% ipython --no-banner

In [1]: import numpy as np

In [2]: np.set_printoptions(suppress=True, linewidth=200)

In [3]: mat = np.loadtxt("layer14.csv", delimiter=",")

In [4]: print(mat.round(1) + 0)
[[-0.1  0.  -0.3 -0.2  0.  -0.1  0.2 -0.1  0.4  0.2 -0.3  0.3  0.1 -0.2  0.6]
 [ 0.2 -0.3 -0.2  0.2  0.3 -0.4  0.2 -0.5 -0.1  0.4  0.2  0.1  0.  -0.1 -0.3]
 [-0.1  0.1 -0.1  0.  -0.1  0.2  0.7  0.  -0.2  0.   0.3 -0.2 -0.4 -0.2  0.1]
 [-0.3  0.1  0.  -0.2 -0.2  0.3 -0.4 -0.3 -0.1  0.5  0.3  0.  -0.1 -0.3  0. ]
 [-0.3  0.2  0.4  0.1 -0.3 -0.4  0.1 -0.2 -0.3 -0.2 -0.2  0.2  0.3 -0.3  0. ]
 [ 0.3 -0.2 -0.1 -0.1  0.2 -0.1 -0.2 -0.2  0.  -0.4  0.  -0.4 -0.1 -0.6  0.2]
 [-0.1  0.4 -0.4 -0.3  0.2 -0.4 -0.2  0.  -0.4 -0.1  0.   0.  -0.3  0.3  0.1]
 [-0.2 -0.1 -0.2  0.3 -0.3  0.   0.  -0.5  0.1 -0.2 -0.1 -0.5  0.1  0.4  0.2]
 [-0.1 -0.1  0.4  0.1  0.4  0.2  0.  -0.4  0.  -0.3  0.1  0.4 -0.3  0.2  0.3]
 [-0.4 -0.3 -0.1 -0.6  0.1 -0.1  0.2  0.   0.3 -0.3  0.3  0.   0.1  0.1 -0.3]
 [ 0.3  0.1 -0.3 -0.2 -0.2  0.4  0.1 -0.2 -0.3 -0.3  0.2  0.3  0.5  0.   0. ]
 [ 0.  -0.3 -0.3  0.1 -0.4  0.1 -0.1  0.   0.  -0.2 -0.3  0.3 -0.5 -0.1 -0.3]
 [ 0.3  0.   0.1  0.1 -0.5 -0.4 -0.1  0.1  0.3  0.   0.6  0.1 -0.1  0.1  0.2]
 [-0.5 -0.2 -0.3  0.5  0.2  0.  -0.2  0.3 -0.1 -0.1  0.3  0.1  0.2 -0.2  0.2]
 [ 0.1 -0.6  0.2 -0.3 -0.1 -0.1  0.   0.2 -0.5  0.2 -0.1  0.   0.   0.2  0.3]]

In [5]: # keeps lengths

In [6]: u, g = mat[6], mat[14]

In [7]: print(round(float(u @ g), 1))
0.0

In [8]: p = (u @ g) / (u @ u) * u

In [9]: print(np.round((g - p) @ u, 1))
-0.0

In [10]: print(np.round(g - p, 1) + 0)
[ 0.1 -0.6  0.2 -0.3 -0.1 -0.1  0.   0.2 -0.5  0.2 -0.1  0.   0.   0.2  0.3]

In [11]: vec = np.array([-1, -2, 0, -3, 3, -1, 3, 1, 0, 0, 3, -2, -2, 0, 1])

In [12]: print(np.sign((mat @ vec).round(6)))
[ 1.  1.  1. -1. -1.  1.  1. -1.  1.  1. -1. -1.  1.  1.  1.]

In [13]: print(np.round(mat @ np.ones(15), 1))
[ 0.6 -0.2  0.2 -0.8 -1.  -1.7 -1.1 -0.9  0.9 -1.2  0.5 -2.   0.6  0.2 -0.8]

In [14]: print(np.linalg.norm(mat @ vec) <= np.linalg.norm(mat, 2) * np.linalg.norm(vec) + 1e-9)
True

In [15]: print(np.round(mat @ vec, 1))
[ 0.2  0.9  3.6 -0.5 -2.   1.3  1.1 -1.4  0.9  3.8 -1.8 -2.6  0.1  0.4  2. ]
